In [1]: import numpy as np

In [2]: import numpy.linalg as la

In [3]: np.set_printoptions(suppress=True, linewidth=140)

In [4]: E = np.load("a.npy")

In [5]: E
Out[5]: 
array([[0, 1, 1],
       [1, 0, 1],
       [1, 1, 0]])

In [6]: rng = np.random.default_rng(674)

In [7]: M2 = E + rng.integers(-2, 3, (3, 1)) @ rng.integers(-2, 3, (1, 3))

In [8]: print(M2)
[[1 1 2]
 [0 0 0]
 [2 1 1]]

In [9]: print(la.matrix_rank(M2 - E, tol=1e-8))
1

In [10]: np.round(la.svd(M2 - E, compute_uv=False), 2) + 0
Out[10]: array([2.45, 0.  , 0.  ])

In [11]: np.abs(M2 - E).sum(axis=1)
Out[11]: array([2, 2, 2])

In [12]: arr = np.load("run11.npy")

In [13]: arr
Out[13]: 
array([[ 3.  , -0.03,  1.05,  2.94],
       [ 3.1 , -0.05,  0.94,  3.07],
       [ 2.95,  0.02,  0.98,  3.03],
       [ 3.02, -0.08,  1.02,  3.02],
       [ 3.03, -0.05,  1.03,  3.05],
       [ 2.97,  0.03,  0.91,  2.92],
       [ 2.98,  0.  ,  1.05,  3.03],
       [ 2.99,  2.99,  1.96,  0.01],
       [ 2.99,  2.98,  2.01,  0.06],
       [ 2.97,  2.99,  2.1 ,  0.02],
       [ 3.08,  2.92,  2.05,  0.  ],
       [ 2.99,  2.89,  1.98,  0.09],
       [ 3.03,  2.99,  2.03,  0.01],
       [ 3.  ,  2.99,  2.03,  0.08],
       [ 2.06,  1.95,  1.95,  2.01],
       [ 2.07,  1.99,  2.12,  1.99],
       [ 2.07,  2.  ,  1.97,  2.02],
       [ 1.95,  2.01,  1.97,  2.05],
       [ 2.03,  1.97,  2.03,  1.95],
       [ 2.03,  2.06,  1.9 ,  2.01],
       [ 2.05,  2.02,  2.01,  1.97]])

In [14]: Xc = (arr - arr.mean(axis=0)) / arr.std(axis=0)

In [15]: np.round(Xc.std(axis=0), 2)
Out[15]: array([1., 1., 1., 1.])

In [16]: beta = la.lstsq(np.delete(Xc, 1, axis=1), Xc[:, 1])[0]

In [17]: round(1 - np.var(Xc[:, 1] - np.delete(Xc, 1, axis=1) @ beta), 2)
Out[17]: np.float64(1.0)

In [18]: A = np.load("case8.npy")

In [19]: A
Out[19]: 
array([[3, 0, 5],
       [6, 9, 5],
       [1, 6, 6]])

In [20]: blk = np.stack([A, 4 * A, A[::-1]])

In [21]: blk.sum(axis=0)
Out[21]: 
array([[16,  6, 31],
       [36, 54, 30],
       [ 8, 30, 35]])

In [22]: la.matrix_rank(blk)
Out[22]: array([3, 3, 3])

In [23]: np.einsum("bij,cij->bc", blk, blk)
Out[23]: 
array([[ 249,  996,  208],
       [ 996, 3984,  832],
       [ 208,  832,  249]])

In [24]: la.matrix_rank(blk.reshape(3, -1))
Out[24]: np.int64(2)

In [25]: blk.shape
Out[25]: (3, 3, 3)

In [26]: (blk @ A.T).shape
Out[26]: (3, 3, 3)

In [27]: np.round(la.norm(blk, axis=(1, 2)), 2)
Out[27]: array([15.78, 63.12, 15.78])

In [28]: print(np.round(la.det(blk), 2))
[  207. 13248.  -207.]

In [29]: w1 = np.array([[-1, 0, 0, 0, -2], [-2, -2, 0, 1, 1], [-2, -2, -1, -1, -2]])

In [30]: beta = np.array([0, 0, 3, 2, 0])

In [31]: act = np.maximum(A @ w1 + beta, 0)

In [32]: la.matrix_rank(act)
Out[32]: np.int64(1)

In [33]: np.round((act > 0).mean(axis=0), 2)
Out[33]: array([0.  , 0.  , 0.  , 0.67, 0.  ])

In [34]: basis = np.array([[2, 4, -1], [-7, 2, 4], [8, -7, -4], [5, 3, -4], [-3, -1, -7]])

In [35]: (act @ basis).round(6).argmax(axis=1)
Out[35]: array([0, 0, 0])

In [36]: M2 = np.array([[-2, -1], [-3, -1], [-3, -1]])

In [37]: np.einsum("ij,ij->i", A, A)
Out[37]: array([ 34, 142,  73])

In [38]: M2.T @ A.T
Out[38]: 
array([[-21, -54, -38],
       [ -8, -20, -13]])

In [39]: la.matrix_rank(A @ M2)
Out[39]: np.int64(2)

In [40]: la.matrix_rank(np.vstack([A, M2.T]))
Out[40]: np.int64(3)

In [41]: print(np.einsum("ik,kj->ij", A, M2))
[[-21  -8]
 [-54 -20]
 [-38 -13]]
